>>> import numpy as np
>>> from numpy import linalg as LA
>>> np.set_printoptions(precision=2, suppress=True, linewidth=140, floatmode="fixed")
>>> J = np.load("m.npy")
>>> J
array([[ 1.28,  0.18,  2.37],
       [-0.42, -0.95,  0.11],
       [ 2.95,  1.30,  4.60],
       [ 4.21,  2.14,  6.28],
       [ 5.36,  2.91,  7.82],
       [ 2.10,  0.73,  3.46],
       [-1.38, -1.59, -1.17],
       [ 3.59,  1.73,  5.46],
       [ 0.46, -0.36,  1.28],
       [-3.08, -2.72, -3.44],
       [ 2.44,  0.96,  3.92],
       [-2.61, -2.41, -2.82],
       [-3.37, -2.92, -3.83],
       [ 2.69,  1.12,  4.25],
       [ 2.96,  1.31,  4.61],
       [-3.02, -2.68, -3.35],
       [ 3.46,  1.64,  5.29],
       [ 1.73,  0.49,  2.97],
       [-0.62, -1.08, -0.16],
       [-0.49, -0.99,  0.02],
       [ 0.78, -0.15,  1.70],
       [ 1.84,  0.56,  3.11],
       [-1.00, -1.34, -0.67]])
>>> f, v = J[15], J[1]
>>> round(f @ v, 2)
np.float64(3.44)
>>> pr = (f @ v) / (f @ f) * f
>>> LA.matrix_rank(np.outer(f, v))
np.int64(1)
>>> np.round((v - pr) @ f, 2)
np.float64(-0.0)
>>> v - pr
array([-0.04, -0.61,  0.53])
>>> Z = J[[6, 8]].astype(float)
>>> for _ in range(6):
...     z = LA.norm(J[:, None] - Z, axis=-1).argmin(axis=1)
...     Z = np.array([J[z == j].mean(axis=0) for j in range(2)])
... 
>>> z
array([1, 0, 1, 1, 1, 1, 0, 1, 1, 0, 1, 0, 0, 1, 1, 0, 1, 1, 0, 0, 1, 1, 0])
>>> Z
array([[-1.78, -1.85, -1.70],
       [ 2.56,  1.04,  4.08]])
>>> LA.lstsq(J[:-1].T, J[-1])[2]
np.int32(2)
>>> np.allclose(J[:-1].T @ LA.lstsq(J[:-1].T, J[-1])[0], J[-1])
True
>>> np.abs(np.diag(LA.qr(J)[1])) > 1e-9
array([ True,  True, False])
>>> Uu, sigma, Vh = LA.svd(J)
>>> evecs = Vh[:(sigma > 1e-8).sum()]
>>> rng = np.random.default_rng(996228)
>>> vec = J[19] + 4 * J[2] + rng.integers(2) * np.eye(3)[0]
>>> vec
array([11.31,  4.21, 18.41])
>>> LA.matrix_rank(np.vstack([J, vec]))
np.int64(2)
>>> np.round(LA.norm(vec - evecs.T @ evecs @ vec), 2)
np.float64(0.0)
>>> np.diag(evecs.T @ evecs)
array([0.33, 0.83, 0.83])
>>> M = rng.normal(size=(13, 3)) + 20 * np.array([-1, -2, -2])
>>> M
array([[-20.40, -40.55, -39.28],
       [-19.57, -40.08, -41.79],
       [-20.20, -39.13, -40.14],
       [-20.98, -40.18, -41.91],
       [-20.79, -37.83, -38.60],
       [-19.63, -40.78, -39.75],
       [-21.40, -40.76, -40.83],
       [-19.89, -39.17, -39.16],
       [-19.30, -39.07, -38.46],
       [-22.38, -39.93, -41.63],
       [-20.95, -39.08, -39.42],
       [-19.24, -40.85, -40.84],
       [-16.66, -38.18, -39.86]])
>>> gram = np.cov(M, rowvar=False)
>>> M.std(axis=0)
array([1.32, 0.96, 1.13])
>>> np.corrcoef(M.T)
array([[1.00, 0.29, 0.26],
       [0.29, 1.00, 0.53],
       [0.26, 0.53, 1.00]])
>>> np.median(M, axis=0)
array([-20.20, -39.93, -39.86])
>>> np.polyfit(M[:, 1], M[:, 0], 1)
array([ 0.41, -4.01])
>>> np.argsort(-M.std(axis=0).round(6), kind="stable")
array([0, 2, 1])
>>> LA.eigvalsh(gram)[::-1]
array([2.45, 1.29, 0.53])
>>> np.round(np.corrcoef(M[:, 1], M[:, 0])[0, 1], 2)
np.float64(0.29)
>>> Xs = (M - M.mean(axis=0)) / M.std(axis=0)
>>> np.argwhere(np.abs(Xs) > 2)
array([[12,  0]])
>>> coef = LA.lstsq(np.delete(Xs, 0, axis=1), Xs[:, 0])[0]
>>> np.abs(coef).argmax()
np.int64(0)
>>> coef
array([0.21, 0.15])
>>> D = LA.norm(M[:, None] - M[None], axis=-1)
>>> LA.matrix_rank(D ** 2)
np.int64(5)
>>> D[:5, :5]
array([[0.00, 2.68, 1.67, 2.72, 2.83],
       [2.68, 0.00, 2.00, 1.42, 4.08],
       [1.67, 2.00, 0.00, 2.20, 2.10],
       [2.72, 1.42, 2.20, 0.00, 4.06],
       [2.83, 4.08, 2.10, 4.06, 0.00]])
>>> D.mean(axis=1).argmax()
np.int64(12)
>>> D.shape
(13, 13)
>>> other = np.c_[M[:, :1] @ np.array([[4]]), np.array([-2, 3, -1, -4, -1, 0, -4, -3, -1, -3, -1, 1, 3])]
>>> other
array([[-81.58,  -2.00],
       [-78.29,   3.00],
       [-80.80,  -1.00],
       [-83.94,  -4.00],
       [-83.15,  -1.00],
       [-78.50,   0.00],
       [-85.59,  -4.00],
       [-79.55,  -3.00],
       [-77.22,  -1.00],
       [-89.51,  -3.00],
       [-83.78,  -1.00],
       [-76.95,   1.00],
       [-66.65,   3.00]])
>>> LA.matrix_rank(np.c_[M, other])
np.int64(4)
>>> np.round(LA.lstsq(M, other[:, 0])[0], 2) + 0
array([4.00, 0.00, 0.00])
>>> M[13]
Traceback (most recent call last):
  File "<python-input-50>", line 1, in <module>
    M[13]
    ~^^^^
IndexError: index 13 is out of bounds for axis 0 with size 13
>>> np.round(np.abs(M).max(), 2)
np.float64(41.91)
>>> M.sum(axis=0)
array([-261.37, -515.59, -521.66])
>>> np.zeros(13, 3)
Traceback (most recent call last):
  File "<python-input-53>", line 1, in <module>
    np.zeros(13, 3)
    ~~~~~~~~^^^^^^^
TypeError: Cannot interpret '3' as a data type
>>> round(LA.norm(M), 2)
np.float64(216.07)
>>> m1 = np.load("mat.npy")
>>> m1
array([[-0.40,  1.30,  1.00,  0.90],
       [ 0.70, -1.60,  0.50, -0.10]])
>>> other = np.array([[3, 2], [-3, -1]])
>>> Z = np.kron(other, m1)
>>> Z.shape
(4, 8)
>>> round(float(LA.norm(Z, 2)), 2), np.round(LA.norm(other, 2) * LA.norm(m1, 2), 2)
(11.09, np.float64(11.09))
>>> other = m1 / np.sqrt((m1 ** 2).mean(axis=1, keepdims=True))
>>> LA.matrix_rank(other) == LA.matrix_rank(m1)
np.True_
>>> other[0]
array([-0.42,  1.36,  1.05,  0.94])
>>> m1 - m1.mean(axis=1, keepdims=True)
array([[-1.10,  0.60,  0.30,  0.20],
       [ 0.82, -1.48,  0.62,  0.03]])
>>> F = np.array([[15.31, -6.63, -1.36], [-6.93, -13.62, 9.5], [-5.66, -10.54, -15.47]])
>>> other = np.array([[1, 1, -2], [1, 0, -2], [2, 0, 2]])
>>> np.einsum("ij->j", F)
array([  2.72, -30.79,  -7.33])
>>> np.einsum("ik,kj->ij", F, other)
array([[  5.96,  15.31, -20.08],
       [ -1.55,  -6.93,  60.10],
       [-47.14,  -5.66,   1.46]])
>>> LA.matrix_rank(F @ other)
np.int64(3)
>>> LA.matrix_rank(np.vstack([F, other.T]))
np.int64(3)
>>> other = np.array([[4, -4]])
>>> data = np.block([[np.zeros((1, 1)), other], [other.T, np.zeros((2, 2))]])
>>> data
array([[ 0.00,  4.00, -4.00],
       [ 4.00,  0.00,  0.00],
       [-4.00,  0.00,  0.00]])
>>> np.abs(np.diag(LA.qr(data)[1])) > 1e-9
array([ True,  True, False])
>>> np.round(np.trace(LA.pinv(data) @ data), 2)
np.float64(2.0)
>>> LA.lstsq(data[:-1].T, data[-1])[2]
np.int32(2)
>>> rank = LA.matrix_rank(data)
>>> rank
np.int64(2)
>>> ns = LA.svd(data)[2][rank:].T
>>> [int(LA.matrix_rank(np.delete(data, i, axis=0))) for i in range(3)]
[1, 2, 2]
>>> ns @ ns.T
array([[0.00, 0.00, 0.00],
       [0.00, 0.50, 0.50],
       [0.00, 0.50, 0.50]])
>>> [int(LA.matrix_rank(data[:i])) for i in range(1, len(data) + 1)]
[1, 2, 2]
>>> W = np.array([[1, 1, 0, 1, 3], [0, 2, 0, 3, 1], [2, 3, 3, 2, 2]])
>>> coef = np.array([1, 1, 7, 7, 9])
>>> hid = np.maximum(data @ W + coef, 0)
>>> LA.matrix_rank(hid)
np.int64(3)
>>> (hid > 0).astype(int)
array([[0, 0, 0, 1, 1],
       [1, 1, 1, 1, 1],
       [0, 0, 1, 1, 0]])
>>> Z = np.array([[0, -3], [-1, 1], [0, 0], [2, -2], [-1, 3]])
>>> W @ Z
array([[-2,  5],
       [ 3, -1],
       [-1, -1]])
>>> hid @ Z
array([[17.00, -7.00],
       [-4.00, 31.00],
       [ 6.00, -6.00]])
>>> np.round(LA.det(2 * data), 2), np.round(LA.det(data), 2)
(np.float64(0.0), np.float64(0.0))
>>> LA.eigvals(data)
array([ 5.66, -5.66,  0.00])
>>> np.einsum("ij,ji->", data, data)
np.float64(64.0)
>>> round(LA.eigvals(data).sum().real, 2)
np.float64(0.0)
>>> round(LA.det(data.T), 2)
np.float64(0.0)
>>> np.kron(np.eye(2, dtype=int), data)
array([[ 0.00,  4.00, -4.00,  0.00,  0.00, -0.00],
       [ 4.00,  0.00,  0.00,  0.00,  0.00,  0.00],
       [-4.00,  0.00,  0.00, -0.00,  0.00,  0.00],
       [ 0.00,  0.00, -0.00,  0.00,  4.00, -4.00],
       [ 0.00,  0.00,  0.00,  4.00,  0.00,  0.00],
       [-0.00,  0.00,  0.00, -4.00,  0.00,  0.00]])
>>> ang = np.radians(45)
>>> r_ = np.eye(3)
>>> r_[0, 0] = r_[1, 1] = np.cos(ang)
>>> r_[0, 1], r_[1, 0] = -np.sin(ang), np.sin(ang)
>>> r_
array([[ 0.71, -0.71,  0.00],
       [ 0.71,  0.71,  0.00],
       [ 0.00,  0.00,  1.00]])
>>> other = data @ r_.T
>>> np.abs(other - data).max(axis=0)
array([2.83, 2.83, 0.00])
>>> other
array([[-2.83,  2.83, -4.00],
       [ 2.83,  2.83,  0.00],
       [-2.83, -2.83,  0.00]])
>>> X = np.loadtxt("block13.csv", delimiter=",")
>>> X
array([[-1.00, -1.00,  0.00,  0.00],
       [ 0.00,  1.00,  0.00,  0.00],
       [ 0.00,  0.00,  2.00,  1.00],
       [ 0.00,  0.00,  1.00,  3.00]])
>>> O, evecs = LA.qr(X[:, :2])[0], LA.qr(X[:, 2:])[0]
>>> sigma = LA.svd(O.T @ evecs, compute_uv=False)
>>> sigma
array([0.00, 0.00])
>>> np.degrees(np.arccos(sigma.clip(0, 1)))
array([90.00, 90.00])
>>> f = np.array([-1, 1])
>>> np.cross(X[2, :3], X[0, :3])
array([ 2.00, -2.00,  0.00])
>>> np.array([np.convolve(row, f, "same") for row in X])
array([[ 1.00,  0.00, -1.00,  0.00],
       [ 0.00, -1.00,  1.00,  0.00],
       [ 0.00,  0.00, -2.00,  1.00],
       [ 0.00,  0.00, -1.00, -2.00]])
>>> other = np.array([[-2, 0, -5, 0], [-3, -4, -2, -3], [2, -3, 0, -4], [5, -5, 1, 3]])
>>> arr = np.triu(other, 1)
>>> arr
array([[ 0,  0, -5,  0],
       [ 0,  0, -2, -3],
       [ 0,  0,  0, -4],
       [ 0,  0,  0,  0]])
>>> Xs = M - M.mean(axis=0)
>>> Uu, sigma, Vh = LA.svd(Xs, full_matrices=False)
>>> LA.matrix_rank(Xs)
np.int64(3)
>>> np.round(Xs.mean(axis=0), 2) + 0
array([0.00, 0.00, 0.00])
>>> Vh[0] * np.sign(Vh[0, np.abs(Vh[0]).argmax()])
array([0.72, 0.43, 0.54])
>>> np.round((sigma ** 2).sum() ** 2 / (sigma ** 4).sum(), 2)
np.float64(2.29)
>>> sigma ** 2 / (sigma ** 2).sum()
array([0.57, 0.30, 0.12])
>>> [round(float(x), 2) for x in LA.svd(arr, compute_uv=False)[:3]]
[5.77, 4.55, 0.0]
>>> LA.cond(arr) > 100
np.True_
>>> f = np.array([1, 4, 2, 0]) + 0.5
>>> W0 = np.outer(f, f) / (f @ f)
>>> W0
array([[0.08, 0.23, 0.13, 0.03],
       [0.23, 0.70, 0.39, 0.08],
       [0.13, 0.39, 0.22, 0.04],
       [0.03, 0.08, 0.04, 0.01]])
>>> rank = LA.matrix_rank(W0)
>>> rank
np.int64(1)
>>> ns = LA.svd(W0)[2][rank:].T
>>> np.allclose(W0 @ ns, 0)
True
>>> [int(LA.matrix_rank(W0[:, :j + 1])) for j in range(4)]
[1, 1, 1, 1]
>>> ns.shape
(4, 3)
>>> ns @ ns.T
array([[ 0.92, -0.23, -0.13, -0.03],
       [-0.23,  0.30, -0.39, -0.08],
       [-0.13, -0.39,  0.78, -0.04],
       [-0.03, -0.08, -0.04,  0.99]])
>>> LA.matrix_rank(W0.T @ W0), LA.matrix_rank(W0 @ W0.T)
(np.int64(1), np.int64(1))
>>> np.round(W0 @ ns, 2) + 0
array([[0.00, 0.00, 0.00],
       [0.00, 0.00, 0.00],
       [0.00, 0.00, 0.00],
       [0.00, 0.00, 0.00]])
>>> Uu, sigma, Vh = LA.svd(W0, full_matrices=False)
>>> np.abs(Vh[0])
array([0.28, 0.84, 0.46, 0.09])
>>> Uu.shape, sigma.shape, Vh.shape
((4, 4), (4,), (4, 4))
>>> sigma.round(2) + 0
array([1.00, 0.00, 0.00, 0.00])
>>> np.round(sigma / sigma[0], 2) + 0
array([1.00, 0.00, 0.00, 0.00])
>>> np.abs(Uu[:, 0]).round(6).argmax()
np.int64(1)
>>> P = np.triu(np.array([[2, 3, 2, 2], [0, -2, 2, 0], [-2, 3, 0, -1], [0, 1, 1, -2]]), 1) + np.eye(4)
>>> other = P @ W0 @ LA.inv(P)
>>> np.round(np.poly(other), 2) + 0
array([ 1.00, -1.00,  0.00,  0.00,  0.00])
>>> round(LA.det(other), 2)
np.float64(-0.0)
>>> np.round(np.trace(other), 2), np.trace(W0)
(np.float64(1.0), np.float64(1.0))
>>> other.round(2) + 0
array([[ 1.09,  0.00, -0.36, -2.17],
       [ 0.49,  0.00, -0.16, -0.98],
       [ 0.10,  0.00, -0.03, -0.21],
       [ 0.03,  0.00, -0.01, -0.05]])
>>> LA.matrix_rank(other)
np.int64(1)
